$ ipython --no-banner

In [1]: import numpy as np

In [2]: import numpy.linalg as la

In [3]: np.set_printoptions(suppress=True, linewidth=140)

In [4]: J = np.load("block9.npy")

In [5]: print(J)
[[7. 3. 0.]
 [3. 3. 3.]
 [0. 3. 7.]]

In [6]: t3 = np.stack([J, -2 * J, J[::-1]])

In [7]: print((t3 @ J.T).shape)
(3, 3, 3)

In [8]: print(t3.sum(axis=0))
[[-7.  0.  7.]
 [ 0.  0.  0.]
 [ 7.  0. -7.]]

In [9]: print(np.round(la.det(t3), 2))
[  21. -168.  -21.]

In [10]: left, sigma, VT = la.svd(J)

In [11]: print(sigma.round(2))
[9.69 7.   0.31]

In [12]: A2 = left[:, :2] @ np.diag(sigma[:2]) @ VT[:2]

In [13]: print(la.matrix_rank(A2))
2

In [14]: print(round(float(la.norm(J - A2) / la.norm(J)), 2))
0.03

In [15]: print(la.matrix_rank(J, rtol=0.05))
2

In [16]: left, sigma, VT = la.svd(J, full_matrices=False)

In [17]: print(left.shape, sigma.shape, VT.shape)
(3, 3) (3,) (3, 3)

In [18]: print(round(np.sqrt((sigma ** 2).sum()), 2), round(float(la.norm(J)), 2))
11.96 11.96

In [19]: print(np.round(left.T @ left, 2) + 0)
[[1. 0. 0.]
 [0. 1. 0.]
 [0. 0. 1.]]

In [20]: print(np.allclose(left * sigma @ VT, J))
True

In [21]: print(np.round(np.abs(VT[0]), 2))
[0.6  0.54 0.6 ]

In [22]: print(np.abs(left[:, 0]).round(6).argmax())
0

In [23]: print(np.round(sigma / sigma[0], 2))
[1.   0.72 0.03]

In [24]: evals, vecs = la.eig(J)

In [25]: print(round(float(np.prod(evals)), 2))
21.0

In [26]: print(np.round(J @ vecs[:, 0] - evals[0] * vecs[:, 0], 2) + 0)
[0. 0. 0.]

In [27]: print(np.round(np.sort(la.eigvals(la.inv(J))), 2))
[0.1  0.14 3.23]

In [28]: C2 = J.T @ J

In [29]: print(np.round(la.svd(J, compute_uv=False) ** 2, 2))
[93.9 49.   0.1]

In [30]: print(C2)
[[58. 30.  9.]
 [30. 27. 30.]
 [ 9. 30. 58.]]

In [31]: print(np.trace(C2), (J ** 2).sum())
143.0 143.0

In [32]: print(np.round(la.eigvalsh(C2)[::-1], 2))
[93.9 49.   0.1]

In [33]: mat = np.load("m.npy")

In [34]: print(mat)
[[  5   6  26  -3]
 [-12   0 -34   2]
 [-13   6 -25   0]]

In [35]: left, sigma, VT = la.svd(mat)

In [36]: print(sigma.round(2) + 0)
[52.65 10.38  0.  ]

In [37]: A2 = left[:, :2] @ np.diag(sigma[:2]) @ VT[:2]

In [38]: print(np.round(la.norm(mat - A2) / la.norm(mat), 2))
0.0

In [39]: print(round(float(la.norm(mat - A2, 2)), 2), round(float(sigma[2]), 2))
0.0 0.0

In [40]: print(A2.round(2) + 0)
[[  5.   6.  26.  -3.]
 [-12.   0. -34.   2.]
 [-13.   6. -25.   0.]]

In [41]: print(np.allclose(mat[:-1].T @ la.lstsq(mat[:-1].T, mat[-1])[0], mat[-1]))
True

In [42]: print(np.unique(mat.round(6), axis=0).shape)
(3, 4)

In [43]: print(np.round(mat @ la.pinv(mat) @ mat, 2) + 0)
[[  5.   6.  26.  -3.]
 [-12.   0. -34.   2.]
 [-13.   6. -25.   0.]]
